>>> import numpy as np
>>> import numpy.linalg as la
>>> np.set_printoptions(suppress=True, linewidth=140)
>>> def tidy(a):
...     return np.round(a, 1) + 0
... 
>>> M = np.loadtxt("dump.csv", delimiter=",")
>>> M
array([[3., 0., 0.],
       [0., 0., 0.],
       [0., 0., 1.]])
>>> left, s, Vt = la.svd(M, full_matrices=False)
>>> tidy(np.sqrt((s ** 2).sum())), tidy(la.norm(M))
(np.float64(3.2), np.float64(3.2))
>>> Vt @ Vt.T
array([[1., 0., 0.],
       [0., 1., 0.],
       [0., 0., 1.]])
>>> (s > 1e-8).sum()
np.int64(2)
>>> left.T @ left
array([[1., 0., 0.],
       [0., 1., 0.],
       [0., 0., 1.]])
>>> np.cumsum(s ** 2) / np.sum(s ** 2)
array([0.9, 1. , 1. ])
>>> tidy(s / s[0])
array([1. , 0.3, 0. ])
>>> np.allclose(left * s @ Vt, M)
True
>>> left.T @ M @ Vt.T
array([[3., 0., 0.],
       [0., 1., 0.],
       [0., 0., 0.]])
>>> F = np.loadtxt("data.csv", delimiter=",")
>>> F
array([[2., 0., 0., 0.],
       [0., 3., 1., 0.],
       [2., 1., 2., 0.],
       [2., 0., 0., 0.]])
>>> r = la.matrix_rank(F)
>>> r
np.int64(3)
>>> null = la.svd(F)[2][r:].T
>>> null[:, 0] / null[np.abs(null[:, 0]).round(6).argmax(), 0]
array([0., 0., 0., 1.])
>>> proj = np.triu(np.array([[-6, -5, -4, -6], [0, -2, 6, 5], [2, -8, -8, -3], [-6, -3, 2, -2]]), 1) + np.eye(4)
>>> A2 = proj @ F @ la.inv(proj)
>>> proj @ F - F @ proj
array([[-20.,  -9.,  -5.,  12.],
       [ 22.,   6.,  -6., -12.],
       [ -6.,  10.,   2.,  13.],
       [  0.,  10.,   8.,  12.]])
>>> tidy(np.poly(A2))
array([  1.,  -7.,  15., -10.,   0.])
>>> np.trace(A2), np.trace(F)
(np.float64(7.0), np.float64(7.0))
>>> tidy(la.det(A2))
np.float64(0.0)
>>> A2 = np.array([[2, 1, 1], [-2, -1, -1]])
>>> C = np.kron(A2, F)
>>> tidy(la.norm(C, 2)), tidy(la.norm(A2, 2) * la.norm(F, 2))
(np.float64(14.1), np.float64(14.1))
>>> C.shape
(8, 12)
>>> C
array([[ 4.,  0.,  0.,  0.,  2.,  0.,  0.,  0.,  2.,  0.,  0.,  0.],
       [ 0.,  6.,  2.,  0.,  0.,  3.,  1.,  0.,  0.,  3.,  1.,  0.],
       [ 4.,  2.,  4.,  0.,  2.,  1.,  2.,  0.,  2.,  1.,  2.,  0.],
       [ 4.,  0.,  0.,  0.,  2.,  0.,  0.,  0.,  2.,  0.,  0.,  0.],
       [-4., -0., -0., -0., -2., -0., -0., -0., -2., -0., -0., -0.],
       [-0., -6., -2., -0., -0., -3., -1., -0., -0., -3., -1., -0.],
       [-4., -2., -4., -0., -2., -1., -2., -0., -2., -1., -2., -0.],
       [-4., -0., -0., -0., -2., -0., -0., -0., -2., -0., -0., -0.]])
>>> np.argsort(-la.norm(F, axis=0).round(6), kind="stable")[:3]
array([0, 1, 2])
>>> tidy(la.norm(F, 2) / la.norm(F))
np.float64(0.8)
>>> np.allclose(F, F.T)
False
>>> (F - F.T) / 2
array([[ 0.,  0., -1., -1.],
       [ 0.,  0.,  0.,  0.],
       [ 1.,  0.,  0.,  0.],
       [ 1.,  0.,  0.,  0.]])
>>> np.allclose(F @ F.T, F.T @ F)
False
>>> F @ F
array([[ 4.,  0.,  0.,  0.],
       [ 2., 10.,  5.,  0.],
       [ 8.,  5.,  5.,  0.],
       [ 4.,  0.,  0.,  0.]])
>>> tidy(la.det(F))
np.float64(0.0)
>>> (F + F.T) / 2
array([[2., 0., 1., 1.],
       [0., 3., 1., 0.],
       [1., 1., 2., 0.],
       [1., 0., 0., 0.]])
>>> A2 = np.array([[0], [6]])
>>> C = np.array([[-1, -1, -1]])
>>> rng = np.random.default_rng(12)
>>> K = A2 @ C + 0.1 * rng.normal(size=(2, 3))
>>> tidy(K)
array([[ 0. ,  0.1,  0.1],
       [-5.9, -5.8, -6.1]])
>>> A2 = np.array([[3, 3], [0, 2], [3, 3], [0, -2]])
>>> np.einsum("ik,kj->ij", F, A2)
array([[ 6.,  6.],
       [ 3.,  9.],
       [12., 14.],
       [ 6.,  6.]])
>>> A2.T @ F.T
array([[ 6.,  3., 12.,  6.],
       [ 6.,  9., 14.,  6.]])
>>> np.einsum("ik,kj->ji", F, A2)
array([[ 6.,  3., 12.,  6.],
       [ 6.,  9., 14.,  6.]])
>>> A2 @ F
Traceback (most recent call last):
  File "<python-input-49>", line 1, in <module>
    A2 @ F
    ~~~^~~
ValueError: matmul: Input operand 1 has a mismatch in its core dimension 0, with gufunc signature (n?,k),(k,m?)->(n?,m?) (size 4 is different from 2)
>>> la.matrix_rank(F @ A2)
np.int64(2)
>>> A2 = F + rng.integers(-2, 3, (4, 3)) @ rng.integers(-2, 3, (3, 4))
>>> A2
array([[ 3., -4.,  2.,  0.],
       [ 6.,  7.,  3.,  6.],
       [ 2.,  3.,  0.,  3.],
       [ 2.,  4., -2.,  2.]])
>>> la.matrix_rank(A2 - F, tol=1e-8)
np.int64(3)
>>> A2 - F
array([[ 1., -4.,  2.,  0.],
       [ 6.,  4.,  2.,  6.],
       [ 0.,  2., -2.,  3.],
       [ 0.,  4., -2.,  2.]])
>>> tidy(la.svd(A2 - F, compute_uv=False))
array([10.5,  6.3,  2.1,  0. ])
>>> r0 = np.array([-3, 3, -1])
>>> r1 = np.array([-1, 2, 2, 1, 0])
>>> feats = np.outer(r0, r1)
>>> feats
array([[ 3, -6, -6, -3,  0],
       [-3,  6,  6,  3,  0],
       [ 1, -2, -2, -1,  0]])
>>> left, s, Vt = la.svd(feats)
>>> np.argmax(s[:-1] / (s[1:] + 1e-6)) + 1
np.int64(1)
>>> A2 = left[:, :1] @ np.diag(s[:1]) @ Vt[:1]
>>> la.matrix_rank(feats, rtol=0.05)
np.int64(1)
>>> la.matrix_rank(A2)
np.int64(1)
>>> np.argsort(-la.norm(feats, axis=0).round(6), kind="stable")[:3]
array([1, 2, 0])
>>> la.cond(feats) > 100
np.True_
>>> la.matrix_rank(feats, rtol=0.1)
np.int64(1)
>>> left, s, Vt = la.svd(feats)
>>> V = Vt[:(s > 1e-8).sum()]
>>> x0 = feats[1] + 5 * feats[0] + rng.integers(2) * np.eye(5)[4]
>>> x0
array([ 12., -24., -24., -12.,   0.])
>>> la.matrix_rank(np.vstack([feats, x0]))
np.int64(1)
>>> tidy(V.T @ V)
array([[ 0.1, -0.2, -0.2, -0.1,  0. ],
       [-0.2,  0.4,  0.4,  0.2,  0. ],
       [-0.2,  0.4,  0.4,  0.2,  0. ],
       [-0.1,  0.2,  0.2,  0.1,  0. ],
       [ 0. ,  0. ,  0. ,  0. ,  0. ]])
>>> tidy(la.norm(x0 - V.T @ V @ x0))
np.float64(0.0)
>>> tidy(np.diag(V.T @ V))
array([0.1, 0.4, 0.4, 0.1, 0. ])
>>> A2 = np.array([[0, 2, 2], [-2, 0, -1], [-2, -1, -1]])
>>> mat = np.tril(A2)
>>> mat
array([[ 0,  0,  0],
       [-2,  0,  0],
       [-2, -1, -1]])
>>> A2 = np.array([[0, -1, 1], [1, 1, -3], [2, 3, 0]])
>>> np.vstack([mat, A2.T]).shape
(6, 3)
>>> la.matrix_rank(np.vstack([mat, A2.T]))
np.int64(3)
>>> np.einsum("ik,kj->ji", mat, A2)
array([[ 0,  0, -3],
       [ 0,  2, -2],
       [ 0, -2,  1]])
>>> np.einsum("ij->j", mat)
array([-4, -1, -1])
>>> A2.T @ mat.T
array([[ 0,  0, -3],
       [ 0,  2, -2],
       [ 0, -2,  1]])
>>> np.einsum("ik,kj->ij", mat, A2)
array([[ 0,  0,  0],
       [ 0,  2, -2],
       [-3, -2,  1]])
>>> np.einsum("ij,ij->i", mat, mat)
array([0, 4, 6])
>>> mat @ A2
array([[ 0,  0,  0],
       [ 0,  2, -2],
       [-3, -2,  1]])
